% python3 -q
>>> import numpy as np
>>> np.set_printoptions(suppress=True, linewidth=100)
>>> rng = np.random.default_rng(79)
>>> W0 = rng.normal(size=(16, 3))
>>> W0 = 20 * W0 / np.linalg.norm(W0, axis=1, keepdims=True)
>>> print(W0.round(2))
[[ 11.88 -14.04   7.85]
 [ -7.57  18.51   0.11]
 [-18.25   5.53  -6.03]
 [ 13.58  11.25  -9.44]
 [ 13.27   0.22  14.96]
 [  2.7  -19.82   0.1 ]
 [-11.6   -7.05  14.69]
 [ -5.98  13.58 -13.41]
 [-14.58  -0.53  13.68]
 [  7.72 -14.99  10.76]
 [ 10.98   8.52  14.38]
 [ 17.01  10.5   -0.6 ]
 [ -9.73  13.79 -10.73]
 [  7.64 -16.57   8.19]
 [ 14.6  -11.37   7.6 ]
 [  2.64 -14.19  13.84]]
>>> M2 = W0 / np.sqrt((W0 ** 2).mean(axis=1, keepdims=True))
>>> print(np.linalg.matrix_rank(W0 - W0.mean(axis=1, keepdims=True)))
2
>>> D = np.linalg.norm(W0[:, None] - W0[None], axis=-1)
>>> print(np.round(np.linalg.norm(W0, axis=1), 2))
[20. 20. 20. 20. 20. 20. 20. 20. 20. 20. 20. 20. 20. 20. 20. 20.]
>>> print(D[:5, :5].round(2))
[[ 0.   38.71 38.52 30.68 16.  ]
 [38.71  0.   17.9  24.31 31.46]
 [38.52 17.9   0.   32.51 38.24]
 [30.68 24.31 32.51  0.   26.78]
 [16.   31.46 38.24 26.78  0.  ]]
>>> print((D + 1e9 * np.eye(16)).round(6).argmin(axis=1))
[14 12 12 11 10 13  8 12  6 13  4  3  7  9  0  9]
>>> print(D.shape)
(16, 16)
>>> print(D[13].round(6).argsort(kind="stable")[:4])
[13  9  0 15]
